% python3 -q
>>> import numpy as np
>>> np.set_printoptions(precision=3, suppress=True, linewidth=200, sign=" ")
>>> def tidy(a):
...     return np.round(a, 3) + 0
... 
>>> J = np.diag(np.array([2, 3, 5]))
>>> J
array([[ 2,  0,  0],
       [ 0,  3,  0],
       [ 0,  0,  5]])
>>> w, vecs = np.linalg.eigh(J)
>>> x0 = np.array([1, 3, 3])
>>> np.abs(J).sum(axis=1).max(), np.abs(w).max()
(np.int64(5), np.float64(5.0))
>>> vecs * np.abs(w) @ vecs.T
array([[ 2.,  0.,  0.],
       [ 0.,  3.,  0.],
       [ 0.,  0.,  5.]])
>>> vecs * np.maximum(w, 0) @ vecs.T
array([[ 2.,  0.,  0.],
       [ 0.,  3.,  0.],
       [ 0.,  0.,  5.]])
>>> tidy(vecs * np.sqrt(w) @ vecs.T)
array([[ 1.414,  0.   ,  0.   ],
       [ 0.   ,  1.732,  0.   ],
       [ 0.   ,  0.   ,  2.236]])
>>> (np.sign(vecs[:, -1].round(6)) == np.sign(vecs[0, -1].round(6))).astype(int)
array([ 1,  1,  0])
>>> x0 = np.ones(3)
>>> for _ in range(4):
...     x0 = J @ x0
...     x0 /= np.linalg.norm(x0)
...     print(round(x0 @ J @ x0, 3))
... 
4.211
4.709
4.9
4.965
>>> tidy(x0)
array([ 0.025,  0.128,  0.991])
>>> F = np.load("w.npy")
>>> tidy(F)
array([[ 0.295,  0.127,  0.042,  0.127,  0.295,  0.295],
       [ 0.127,  0.054,  0.018,  0.054,  0.127,  0.127],
       [ 0.042,  0.018,  0.006,  0.018,  0.042,  0.042],
       [ 0.127,  0.054,  0.018,  0.054,  0.127,  0.127],
       [ 0.295,  0.127,  0.042,  0.127,  0.295,  0.295],
       [ 0.295,  0.127,  0.042,  0.127,  0.295,  0.295]])
>>> np.abs(np.diag(np.linalg.qr(F)[1])) > 1e-9
array([ True, False, False, False, False, False])
>>> try:
...     np.linalg.inv(F)
... except np.linalg.LinAlgError as e:
...     print("failed:", e)
... 
failed: Singular matrix
>>> np.allclose(F[:-1].T @ np.linalg.lstsq(F[:-1].T, F[-1])[0], F[-1])
True
>>> K = np.load("data.npy")
>>> K
array([[ 135, -109,  -64,   17,  -41],
       [-109,  179,  112,   89,   60],
       [ -64,  112,  145,   42,  -36],
       [  17,   89,   42,  138,   26],
       [ -41,   60,  -36,   26,  231]])
>>> x0 = np.array([0, 1, -7, 4, -5])
>>> rhs = K @ x0
>>> c, lr = np.zeros(5), 1 / np.linalg.norm(K, 2) ** 2
>>> for i in range(12):
...     c -= lr * K.T @ (K @ c - rhs)
...     if i % 2 == 0: print(i, round(np.linalg.norm(K @ c - rhs), 3))
... 
0 603.99
2 468.078
4 395.545
6 352.95
8 326.715
10 309.657
>>> tidy(np.linalg.cond(K))
np.float64(132.847)
>>> hat = np.triu(np.array([[-1, 2, -2, 3, 3],
...     [-3, -3, -1, 3, -2],
...     [3, -3, 3, 0, -1],
...     [-3, -1, 2, 2, 2],
...     [-1, -2, 0, 1, 1]]), 1) + np.eye(5)
>>> M2 = hat @ K @ np.linalg.inv(hat)
>>> hat @ K - K @ hat
array([[-162.,  311.,  113.,  508.,  242.],
       [ 197.,  253.,   14.,  110.,  271.],
       [  41.,   68.,   20., -170.,  246.],
       [ -82.,   86.,   51., -266.,  355.],
       [   0.,   82.,  -22.,  -57.,  155.]])
>>> M2
array([[ -27.,  526.,  360., -894., 4203.],
       [  88.,   38.,  379.,   31., -159.],
       [ -23.,   98.,  233., -209.,  649.],
       [ -65.,  339.,  179., -632., 2804.],
       [ -41.,  142.,   24., -277., 1216.]])
>>> feats = np.load("arr.npy")
>>> feats
array([[ 0.455, -0.481,  0.162,  1.612],
       [-0.4  , -0.8  ,  0.2  ,  1.4  ],
       [ 0.1  , -0.2  , -1.4  , -0.4  ]])
>>> tidy(np.linalg.norm(feats))
np.float64(2.834)
>>> tidy(feats.mean(axis=0))
array([ 0.052, -0.494, -0.346,  0.871])
>>> np.abs(feats).max()
np.float64(1.612)
>>> tidy(np.linalg.svd(feats, compute_uv=False))
array([ 2.392,  1.369,  0.66 ])
>>> np.unravel_index(np.abs(feats).argmax(), feats.shape)
(np.int64(0), np.int64(3))
>>> np.count_nonzero(feats)
np.int64(12)
>>> np.linalg.matrix_rank(feats)
np.int64(3)
>>> np.linalg.rank(feats)
Traceback (most recent call last):
  File "<python-input-40>", line 1, in <module>
    np.linalg.rank(feats)
    ^^^^^^^^^^^^^^
AttributeError: module 'numpy.linalg' has no attribute 'rank'
>>> M2 = feats / np.linalg.norm(feats, axis=1, keepdims=True)
>>> C2 = M2 @ M2.T
>>> tidy(np.degrees(np.arccos(np.clip(C2[1, 2], -1, 1))))
np.float64(106.983)
>>> (C2 - 2 * np.eye(3)).round(6).argmax(axis=1)
array([ 1,  0,  0])
>>> np.argwhere(np.triu(np.abs(C2) > 0.95, 1))
array([], shape=(0, 2), dtype=int64)
>>> tidy(np.linalg.norm(M2, axis=1))
array([ 1.,  1.,  1.])
>>> (np.abs(C2) > 0.9).astype(int)
array([[ 1,  0,  0],
       [ 0,  1,  0],
       [ 0,  0,  1]])
>>> tidy(C2[1])
array([ 0.851,  1.   , -0.292])
>>> data = np.load("layer2.npy")
>>> data
array([[ 6,  8,  3,  4,  7,  0,  0],
       [ 6,  0,  6,  4,  0,  0,  0],
       [ 2,  4,  0,  6,  1,  0,  0],
       [ 5,  8,  7,  0,  1,  0,  0],
       [ 6,  3,  6,  3,  3,  0,  0],
       [ 0,  0,  0,  0,  0,  9,  2],
       [ 0,  0,  0,  0,  0,  2,  0]])
>>> ang = np.radians(45)
>>> r_ = np.eye(7)
>>> r_[1, 1] = r_[3, 3] = np.cos(ang)
>>> r_[1, 3], r_[3, 1] = -np.sin(ang), np.sin(ang)
>>> tidy(r_)
array([[ 1.   ,  0.   ,  0.   ,  0.   ,  0.   ,  0.   ,  0.   ],
       [ 0.   ,  0.707,  0.   , -0.707,  0.   ,  0.   ,  0.   ],
       [ 0.   ,  0.   ,  1.   ,  0.   ,  0.   ,  0.   ,  0.   ],
       [ 0.   ,  0.707,  0.   ,  0.707,  0.   ,  0.   ,  0.   ],
       [ 0.   ,  0.   ,  0.   ,  0.   ,  1.   ,  0.   ,  0.   ],
       [ 0.   ,  0.   ,  0.   ,  0.   ,  0.   ,  1.   ,  0.   ],
       [ 0.   ,  0.   ,  0.   ,  0.   ,  0.   ,  0.   ,  1.   ]])
>>> M2 = data @ r_.T
>>> tidy(np.linalg.svd(data, compute_uv=False)), tidy(np.linalg.svd(M2, compute_uv=False))
(array([ 21.011,   9.424,   7.633,   6.476,   3.896,   0.424,   0.397]), array([ 21.011,   9.424,   7.633,   6.476,   3.896,   0.424,   0.397]))
>>> tidy(M2)
array([[ 6.   ,  2.828,  3.   ,  8.485,  7.   ,  0.   ,  0.   ],
       [ 6.   , -2.828,  6.   ,  2.828,  0.   ,  0.   ,  0.   ],
       [ 2.   , -1.414,  0.   ,  7.071,  1.   ,  0.   ,  0.   ],
       [ 5.   ,  5.657,  7.   ,  5.657,  1.   ,  0.   ,  0.   ],
       [ 6.   ,  0.   ,  6.   ,  4.243,  3.   ,  0.   ,  0.   ],
       [ 0.   ,  0.   ,  0.   ,  0.   ,  0.   ,  9.   ,  2.   ],
       [ 0.   ,  0.   ,  0.   ,  0.   ,  0.   ,  2.   ,  0.   ]])
>>> np.allclose(data @ data.T, M2 @ M2.T)
True
